% python3 -q
>>> import numpy as np
>>> import numpy.linalg as la
>>> np.set_printoptions(suppress=True, linewidth=200)
>>> mat = np.load("w.npy")
>>> mat
array([[ 1.,  9.,  2.,  6.,  3.],
       [ 0., -2.,  0.,  2.,  2.],
       [ 0., -3.,  2.,  0.,  0.],
       [ 0.,  2., -1., -2., -3.],
       [ 0.,  0.,  3.,  3.,  1.]])
>>> q, vecs = la.qr(mat[:, :2])[0], la.qr(mat[:, 2:])[0]
>>> sigma = la.svd(q.T @ vecs, compute_uv=False)
>>> sigma.round(2)
array([0.92, 0.82])
>>> round(la.norm(q @ q.T - vecs @ vecs.T, 2), 2)
np.float64(1.0)
>>> np.round(np.degrees(np.arccos(sigma.clip(0, 1))), 2)
array([23.77, 34.85])
>>> x0 = np.array([3, 4, 5, 0, -3])
>>> la.norm(mat @ x0) <= la.norm(mat, 2) * la.norm(x0) + 1e-9
np.True_
>>> np.sign((mat @ x0).round(6))
array([ 1., -1., -1.,  1.,  1.])
>>> mat * x0
array([[  3.,  36.,  10.,   0.,  -9.],
       [  0.,  -8.,   0.,   0.,  -6.],
       [  0., -12.,  10.,   0.,  -0.],
       [  0.,   8.,  -5.,  -0.,   9.],
       [  0.,   0.,  15.,   0.,  -3.]])
>>> mat @ np.eye(5)[0]
array([1., 0., 0., 0., 0.])
>>> Y = np.array([[-5, 5, -5], [7, -9, 5]])
>>> Z = np.kron(Y, mat)
>>> la.matrix_rank(Z)
np.int64(10)
>>> def softmax(z):
...     e = np.exp(z - z.max(axis=-1, keepdims=True))
...     return e / e.sum(axis=-1, keepdims=True)
... 
>>> np.round(softmax(10 * mat[2]), 2) + 0
array([0., 0., 1., 0., 0.])
>>> np.round(softmax(mat).sum(axis=1), 2)
array([1., 1., 1., 1., 1.])
>>> np.round(softmax(mat[2] + 4), 2) + 0
array([0.1 , 0.  , 0.71, 0.1 , 0.1 ])
>>> S = mat @ mat.T / np.sqrt(5)
>>> np.round(softmax(S + np.triu(np.full(S.shape, -np.inf), 1)), 2) + 0
array([[1.  , 0.  , 0.  , 0.  , 0.  ],
       [0.  , 1.  , 0.  , 0.  , 0.  ],
       [0.  , 0.04, 0.96, 0.  , 0.  ],
       [0.  , 0.  , 0.  , 1.  , 0.  ],
       [0.97, 0.  , 0.  , 0.  , 0.03]])
>>> softmax(S).round(6).argmax(axis=1)
array([0, 1, 2, 3, 0])
>>> rng = np.random.default_rng(43011)
>>> idx = rng.integers(0, 2, 8)
>>> arr = (idx[:, None] == idx) * 2 + np.eye(8)
>>> arr
array([[3., 0., 2., 0., 0., 0., 0., 2.],
       [0., 3., 0., 2., 2., 2., 2., 0.],
       [2., 0., 3., 0., 0., 0., 0., 2.],
       [0., 2., 0., 3., 2., 2., 2., 0.],
       [0., 2., 0., 2., 3., 2., 2., 0.],
       [0., 2., 0., 2., 2., 3., 2., 0.],
       [0., 2., 0., 2., 2., 2., 3., 0.],
       [2., 0., 2., 0., 0., 0., 0., 3.]])
>>> q, r_ = la.qr(arr)
>>> r_.round(2)
array([[-4.12,  0.  , -3.88,  0.  ,  0.  ,  0.  ,  0.  , -3.88],
       [ 0.  , -5.  ,  0.  , -4.8 , -4.8 , -4.8 , -4.8 ,  0.  ],
       [ 0.  ,  0.  , -1.39,  0.  ,  0.  ,  0.  ,  0.  , -0.68],
       [ 0.  ,  0.  ,  0.  , -1.4 , -0.69, -0.69, -0.69,  0.  ],
       [ 0.  ,  0.  ,  0.  ,  0.  , -1.22, -0.4 , -0.4 ,  0.  ],
       [ 0.  ,  0.  ,  0.  ,  0.  ,  0.  , -1.15, -0.29,  0.  ],
       [ 0.  ,  0.  ,  0.  ,  0.  ,  0.  ,  0.  ,  1.12,  0.  ],
       [ 0.  ,  0.  ,  0.  ,  0.  ,  0.  ,  0.  ,  0.  ,  1.22]])
>>> np.round(np.trace(q @ q.T), 2)
np.float64(8.0)
>>> q.shape, r_.shape
((8, 8), (8, 8))
>>> np.round(q.T @ q, 2) + 0
array([[1., 0., 0., 0., 0., 0., 0., 0.],
       [0., 1., 0., 0., 0., 0., 0., 0.],
       [0., 0., 1., 0., 0., 0., 0., 0.],
       [0., 0., 0., 1., 0., 0., 0., 0.],
       [0., 0., 0., 0., 1., 0., 0., 0.],
       [0., 0., 0., 0., 0., 1., 0., 0.],
       [0., 0., 0., 0., 0., 0., 1., 0.],
       [0., 0., 0., 0., 0., 0., 0., 1.]])
>>> np.round(q @ r_, 2)
array([[3., 0., 2., 0., 0., 0., 0., 2.],
       [0., 3., 0., 2., 2., 2., 2., 0.],
       [2., 0., 3., 0., 0., 0., 0., 2.],
       [0., 2., 0., 3., 2., 2., 2., 0.],
       [0., 2., 0., 2., 3., 2., 2., 0.],
       [0., 2., 0., 2., 2., 3., 2., 0.],
       [0., 2., 0., 2., 2., 2., 3., 0.],
       [2., 0., 2., 0., 0., 0., 0., 3.]])
>>> round(float(abs(r_[0, 0])), 2), np.round(la.norm(arr[:, 0]), 2)
(4.12, np.float64(4.12))
>>> r0 = np.array([1, 0, 4])
>>> np.convolve(arr[2], r0)
array([ 2.,  0., 11.,  0., 12.,  0.,  0.,  2.,  0.,  8.])
>>> np.cross(arr[2, :3], arr[3, :3])
array([-6.,  0.,  4.])
>>> Y = la.inv(arr)
>>> (np.abs(Y) > 1e-9).astype(int)
array([[1, 0, 1, 0, 0, 0, 0, 1],
       [0, 1, 0, 1, 1, 1, 1, 0],
       [1, 0, 1, 0, 0, 0, 0, 1],
       [0, 1, 0, 1, 1, 1, 1, 0],
       [0, 1, 0, 1, 1, 1, 1, 0],
       [0, 1, 0, 1, 1, 1, 1, 0],
       [0, 1, 0, 1, 1, 1, 1, 0],
       [1, 0, 1, 0, 0, 0, 0, 1]])
>>> Y.round(2)
array([[ 0.71,  0.  , -0.29,  0.  ,  0.  ,  0.  ,  0.  , -0.29],
       [ 0.  ,  0.82,  0.  , -0.18, -0.18, -0.18, -0.18,  0.  ],
       [-0.29,  0.  ,  0.71,  0.  ,  0.  ,  0.  ,  0.  , -0.29],
       [ 0.  , -0.18,  0.  ,  0.82, -0.18, -0.18, -0.18,  0.  ],
       [ 0.  , -0.18,  0.  , -0.18,  0.82, -0.18, -0.18,  0.  ],
       [ 0.  , -0.18,  0.  , -0.18, -0.18,  0.82, -0.18,  0.  ],
       [ 0.  , -0.18,  0.  , -0.18, -0.18, -0.18,  0.82,  0.  ],
       [-0.29,  0.  , -0.29,  0.  ,  0.  ,  0.  ,  0.  ,  0.71]])
>>> np.round(arr @ Y, 2) + 0
array([[1., 0., 0., 0., 0., 0., 0., 0.],
       [0., 1., 0., 0., 0., 0., 0., 0.],
       [0., 0., 1., 0., 0., 0., 0., 0.],
       [0., 0., 0., 1., 0., 0., 0., 0.],
       [0., 0., 0., 0., 1., 0., 0., 0.],
       [0., 0., 0., 0., 0., 1., 0., 0.],
       [0., 0., 0., 0., 0., 0., 1., 0.],
       [0., 0., 0., 0., 0., 0., 0., 1.]])
>>> np.round(la.inv(Y), 2)
array([[3., 0., 2., 0., 0., 0., 0., 2.],
       [0., 3., 0., 2., 2., 2., 2., 0.],
       [2., 0., 3., 0., 0., 0., 0., 2.],
       [0., 2., 0., 3., 2., 2., 2., 0.],
       [0., 2., 0., 2., 3., 2., 2., 0.],
       [0., 2., 0., 2., 2., 3., 2., 0.],
       [0., 2., 0., 2., 2., 2., 3., 0.],
       [2., 0., 2., 0., 0., 0., 0., 3.]])
>>> round(la.slogdet(arr)[0], 2)
np.float64(1.0)
>>> x0 = np.array([3, 0, -1, 1, -1, 1, -2, -1])
>>> y = arr @ x0
>>> y
array([ 5., -2.,  1., -1., -3., -1., -4.,  1.])
>>> np.round(la.solve(arr, -1 * y), 2) + 0
array([-3.,  0.,  1., -1.,  1., -1.,  2.,  1.])
>>> np.round(la.solve(arr, arr[:, 7]), 2)
array([0., 0., 0., 0., 0., 0., 0., 1.])
>>> arr @ arr
array([[17.,  0., 16.,  0.,  0.,  0.,  0., 16.],
       [ 0., 25.,  0., 24., 24., 24., 24.,  0.],
       [16.,  0., 17.,  0.,  0.,  0.,  0., 16.],
       [ 0., 24.,  0., 25., 24., 24., 24.,  0.],
       [ 0., 24.,  0., 24., 25., 24., 24.,  0.],
       [ 0., 24.,  0., 24., 24., 25., 24.,  0.],
       [ 0., 24.,  0., 24., 24., 24., 25.,  0.],
       [16.,  0., 16.,  0.,  0.,  0.,  0., 17.]])
>>> (arr != 0).astype(int)
array([[1, 0, 1, 0, 0, 0, 0, 1],
       [0, 1, 0, 1, 1, 1, 1, 0],
       [1, 0, 1, 0, 0, 0, 0, 1],
       [0, 1, 0, 1, 1, 1, 1, 0],
       [0, 1, 0, 1, 1, 1, 1, 0],
       [0, 1, 0, 1, 1, 1, 1, 0],
       [0, 1, 0, 1, 1, 1, 1, 0],
       [1, 0, 1, 0, 0, 0, 0, 1]])
>>> E = np.loadtxt("block16.csv", delimiter=",")
>>> E.round(2)
array([[ 0.2 , -0.28,  0.28,  0.04],
       [-0.28,  0.9 ,  0.1 ,  0.01],
       [ 0.28,  0.1 ,  0.9 , -0.01],
       [ 0.04,  0.01, -0.01,  1.  ]])
>>> evals, vecs = la.eigh(E)
>>> x0 = np.array([-1, 0, -2, 0])
>>> round(x0 @ E @ x0, 2)
np.float64(4.93)
>>> np.round(la.eigvalsh(E[1:, 1:]), 2)
array([0.8, 1. , 1. ])
>>> round(float(np.abs(E).sum(axis=1).max()), 2), round(float(np.abs(evals).max()), 2)
(1.3, 1.0)
>>> round(x0 @ E @ x0 / (x0 @ x0), 2), np.round(evals[0], 2), round(float(evals[-1]), 2)
(np.float64(0.99), np.float64(-0.0), 1.0)
>>> x0 = np.array([0, 0, 3, -2])
>>> np.round(E @ E @ x0, 2)
array([ 0.77,  0.28,  2.73, -2.04])
>>> np.trace(E)
np.float64(3.0)
>>> np.round(la.eigvalsh(2 * E - np.eye(4)), 2)
array([-1.,  1.,  1.,  1.])
>>> np.round(np.eye(4) - E, 2) + 0
array([[ 0.8 ,  0.28, -0.28, -0.04],
       [ 0.28,  0.1 , -0.1 , -0.01],
       [-0.28, -0.1 ,  0.1 ,  0.01],
       [-0.04, -0.01,  0.01,  0.  ]])
>>> np.unique(E.round(6), axis=0).shape
(4, 4)
>>> np.round(E @ la.pinv(E) @ E, 2)
array([[ 0.2 , -0.28,  0.28,  0.04],
       [-0.28,  0.9 ,  0.1 ,  0.01],
       [ 0.28,  0.1 ,  0.9 , -0.01],
       [ 0.04,  0.01, -0.01,  1.  ]])
>>> q, _ = la.qr(np.array([[-0.4, -1.5, -0.7, -0.9],
...     [1.1, 1.3, -0.7, -1.8],
...     [2.1, -0.6, -0.6, -1.1],
...     [-0.4, 0.7, -0.5, 1.1]]))
>>> vecs, _ = la.qr(np.array([[-0.9, -0.6, 0.6, -0.4, 0.0],
...     [1.6, -0.7, -0.8, -0.5, -0.9],
...     [1.9, -2.6, 2.2, 1.1, -0.6],
...     [1.6, -1.1, 0.8, -1.8, 0.4],
...     [1.2, -0.1, 0.5, 0.1, -0.6]]))
>>> sigma = 20 * 0.2 ** np.arange(4)
>>> K = q[:, :4] * sigma @ vecs[:4]
>>> K.round(2)
array([[  1.87,   2.9 ,   1.83,   1.23,  -1.26],
       [ -3.77,  -5.74,  -0.48,  -3.55,   5.15],
       [ -3.97, -10.33,   3.5 ,  -6.25,  11.19],
       [  0.02,   2.08,  -1.47,   0.81,  -2.39]])
>>> U, sigma, Vh = la.svd(K, full_matrices=False)
>>> round(float(np.sqrt((sigma ** 2).sum())), 2), round(la.norm(K), 2)
(20.41, np.float64(20.41))
>>> np.round(np.cumsum(sigma ** 2) / np.sum(sigma ** 2), 2)
array([0.96, 1.  , 1.  , 1.  ])
>>> np.round(sigma / sigma[0], 2)
array([1.  , 0.2 , 0.04, 0.01])
>>> np.round(U.T @ U, 2) + 0
array([[1., 0., 0., 0.],
       [0., 1., 0., 0.],
       [0., 0., 1., 0.],
       [0., 0., 0., 1.]])
